$ ipython --no-banner

In [1]: import numpy as np

In [2]: from numpy import linalg as LA

In [3]: np.set_printoptions(precision=2, suppress=True, linewidth=100)

In [4]: r0 = np.array([2, 1, -1])

In [5]: mat = r0[np.abs(np.subtract.outer(np.arange(3), np.arange(3)))]

In [6]: print(mat)
[[ 2  1 -1]
 [ 1  2  1]
 [-1  1  2]]

In [7]: rng = np.random.default_rng(9595)

In [8]: labels = rng.permutation(3)

In [9]: print(labels)
[2 1 0]

In [10]: other = mat[labels][:, labels]

In [11]: print(np.trace(other))
6

In [12]: print(np.round(LA.det(other), 2), round(float(LA.det(mat[labels])), 2))
0.0 0.0

In [13]: print(np.allclose(other, mat))
True

In [14]: print(np.round(np.sort(np.abs(LA.eigvals(other))), 2) + 0)
[0. 3. 3.]

In [15]: print(np.diag(other))
[2 2 2]

In [16]: print(other)
[[ 2  1 -1]
 [ 1  2  1]
 [-1  1  2]]

In [17]: F = np.load("sample3.npy")

In [18]: print(F)
[[ 4  0 -2  0]
 [ 0  0  0  0]
 [-2  0  1  0]
 [ 0  0  0  0]]

In [19]: print(F @ LA.pinv(F) @ F)
[[ 4.  0. -2.  0.]
 [ 0.  0.  0.  0.]
 [-2.  0.  1.  0.]
 [ 0.  0.  0.  0.]]

In [20]: print(LA.lstsq(F[:-1].T, F[-1])[2])
1

In [21]: print(np.abs(np.diag(LA.qr(F)[1])) > 1e-9)
[ True False False False]

In [22]: print(np.allclose(F[:-1].T @ LA.lstsq(F[:-1].T, F[-1])[0], F[-1]))
True

In [23]: data = np.load("a.npy")

In [24]: print(data)
[[-3 -3 -3  3]
 [ 3 -3  1  3]
 [ 2 -2 -1 -3]
 [-3  2  1  0]]

In [25]: r0 = np.array([2, -1, -3, -2])

In [26]: other = data + np.outer(r0, np.eye(4)[0])

In [27]: print(LA.matrix_rank(LA.inv(other) - LA.inv(data), tol=1e-8))
1

In [28]: print(other)
[[-1. -3. -3.  3.]
 [ 2. -3.  1.  3.]
 [-1. -2. -1. -3.]
 [-5.  2.  1.  0.]]

In [29]: P = np.triu(np.array([[-2, 2, 2, 0], [-1, -2, 0, -2], [-2, 1, 2, 0], [0, -1, -1, 0]]), 1) + np.eye(4)

In [30]: other = P @ data @ LA.inv(P)

In [31]: print(round(float(LA.det(other)), 2))
150.0

In [32]: print(P @ data - data @ P)
[[ 10.  -4.   6.  -6.]
 [  6. -10.  -8.  -6.]
 [  0.  -4.  -4.  -4.]
 [  0.   6.   6.   4.]]

In [33]: print(np.trace(other), np.trace(data))
-7.0 -7

In [34]: print(np.poly(other))
[  1.   7.  38.  48. 150.]

In [35]: print(LA.matrix_rank(other))
4

In [36]: print(other)
[[  7. -27. -17. -51.]
 [  9. -25. -19. -47.]
 [  2.  -6.  -5. -15.]
 [ -3.   8.   7.  16.]]

In [37]: print(np.round(LA.det(other[::-1]), 2))
150.0

In [38]: print(round(LA.det(2 * other), 2), round(LA.det(other), 2))
2400.0 150.0

In [39]: print(np.kron(np.eye(2, dtype=int), other))
[[  7. -27. -17. -51.   0.  -0.  -0.  -0.]
 [  9. -25. -19. -47.   0.  -0.  -0.  -0.]
 [  2.  -6.  -5. -15.   0.  -0.  -0.  -0.]
 [ -3.   8.   7.  16.  -0.   0.   0.   0.]
 [  0.  -0.  -0.  -0.   7. -27. -17. -51.]
 [  0.  -0.  -0.  -0.   9. -25. -19. -47.]
 [  0.  -0.  -0.  -0.   2.  -6.  -5. -15.]
 [ -0.   0.   0.   0.  -3.   8.   7.  16.]]

In [40]: A = np.load("arr.npy")

In [41]: print(A)
[[ 0  7 -3  3  5]
 [ 0  0 -2 -3  7]
 [ 0  0  0 -2 -1]
 [ 0  0  0  0  6]
 [ 0  0  0  0  0]]

In [42]: # triangular

In [43]: print(np.argsort(-LA.norm(A, axis=0).round(6), kind="stable")[:3])
[4 1 3]

In [44]: print(np.einsum("ii->", A))
0

In [45]: print(round(float(LA.eigvals(A).sum().real), 2))
0.0

In [46]: r0, g = data[1], data[2]

In [47]: print(r0 @ r0)
28

In [48]: pr = (r0 @ g) / (r0 @ r0) * r0

In [49]: print(round(float(LA.norm(r0 + g) ** 2 + LA.norm(r0 - g) ** 2), 2))
92.0

In [50]: print(LA.matrix_rank(np.outer(r0, g)))
1

In [51]: print([int(LA.matrix_rank(LA.matrix_power(A, p))) for p in range(1, 6)])
[4, 3, 2, 1, 0]

In [52]: print(np.sort(LA.eigvals(A)))
[0. 0. 0. 0. 0.]

In [53]: print(np.prod(np.diag(A)), round(LA.det(A), 2))
0 0.0

In [54]: print(LA.matrix_rank(A - A[0, 0] * np.eye(5)))
4

In [55]: W0 = np.load("x.npy")

In [56]: print(W0)
[[0 2 0]
 [2 0 0]
 [0 0 3]]

In [57]: vec = np.array([-4, -4, -5])

In [58]: target = W0 @ vec

In [59]: print(target)
[ -8  -8 -15]

In [60]: print(LA.solve(W0, W0[:, 2]))
[0. 0. 1.]

In [61]: print(LA.solve(W0.T, W0[1]))
[0. 1. 0.]

In [62]: q, V = LA.qr(W0[:, :1])[0], LA.qr(W0[:, 1:])[0]

In [63]: s = LA.svd(q.T @ V, compute_uv=False)

In [64]: print(np.degrees(np.arccos(s.clip(0, 1))))
[90.]

In [65]: print((s > 0.9).sum())
0

In [66]: K = np.load("m.npy")

In [67]: print(K)
[[ 0.05  0.    3.   -2.  ]
 [-2.   -0.95  0.   -3.  ]
 [-2.    3.   -2.95  1.  ]
 [ 0.    0.    3.   -1.95]]

In [68]: print(round(np.log10(LA.cond(K))))
2

In [69]: print(LA.matrix_rank(K, rtol=0.1))
3

In [70]: M = np.load("block7.npy")

In [71]: print(M)
[[ 0  2  1 -1  1]
 [-2  0 -1  1  2]
 [-1  1  0  0  0]
 [ 1 -1  0  0 -2]
 [-1 -2  0  2  0]]

In [72]: theta = np.radians(36)

In [73]: Rm = np.eye(5)

In [74]: Rm[4, 4] = Rm[0, 0] = np.cos(theta)

In [75]: Rm[4, 0], Rm[0, 4] = -np.sin(theta), np.sin(theta)

In [76]: print(Rm)
[[ 0.81  0.    0.    0.    0.59]
 [ 0.    1.    0.    0.    0.  ]
 [ 0.    0.    1.    0.    0.  ]
 [ 0.    0.    0.    1.    0.  ]
 [-0.59  0.    0.    0.    0.81]]

In [77]: other = M @ Rm.T

In [78]: print(other)
[[ 0.59  2.    1.   -1.    0.81]
 [-0.44  0.   -1.    1.    2.79]
 [-0.81  1.    0.    0.    0.59]
 [-0.37 -1.    0.    0.   -2.21]
 [-0.81 -2.    0.    2.    0.59]]

In [79]: print(np.allclose(M @ M.T, other @ other.T))
True

In [80]: print(np.allclose(LA.norm(M, axis=1), LA.norm(other, axis=1)))
True

In [81]: feats = np.load("test19.npy")

In [82]: print(feats)
[[ 0  0  0  0  0  0]
 [ 0 -1  0  0  0  0]
 [ 0  0 -2  0  0  0]
 [ 0  0  0 -2  0  0]
 [ 0  0  0  0 -1  0]
 [ 0  0  0  0  0  1]]

In [83]: # looks like rank 5

In [84]: U, s, VT = LA.svd(feats)

In [85]: V = VT[:(s > 1e-8).sum()]

In [86]: vec = feats[2] + 5 * feats[5] + rng.integers(2) * np.eye(6)[5]

In [87]: print(vec)
[ 0.  0. -2.  0.  0.  6.]

In [88]: print(V.T @ V)
[[0. 0. 0. 0. 0. 0.]
 [0. 1. 0. 0. 0. 0.]
 [0. 0. 1. 0. 0. 0.]
 [0. 0. 0. 1. 0. 0.]
 [0. 0. 0. 0. 1. 0.]
 [0. 0. 0. 0. 0. 1.]]

In [89]: print((feats + feats.T) / 2)
[[ 0.  0.  0.  0.  0.  0.]
 [ 0. -1.  0.  0.  0.  0.]
 [ 0.  0. -2.  0.  0.  0.]
 [ 0.  0.  0. -2.  0.  0.]
 [ 0.  0.  0.  0. -1.  0.]
 [ 0.  0.  0.  0.  0.  1.]]

In [90]: print(np.allclose(feats @ feats.T, feats.T @ feats))
True
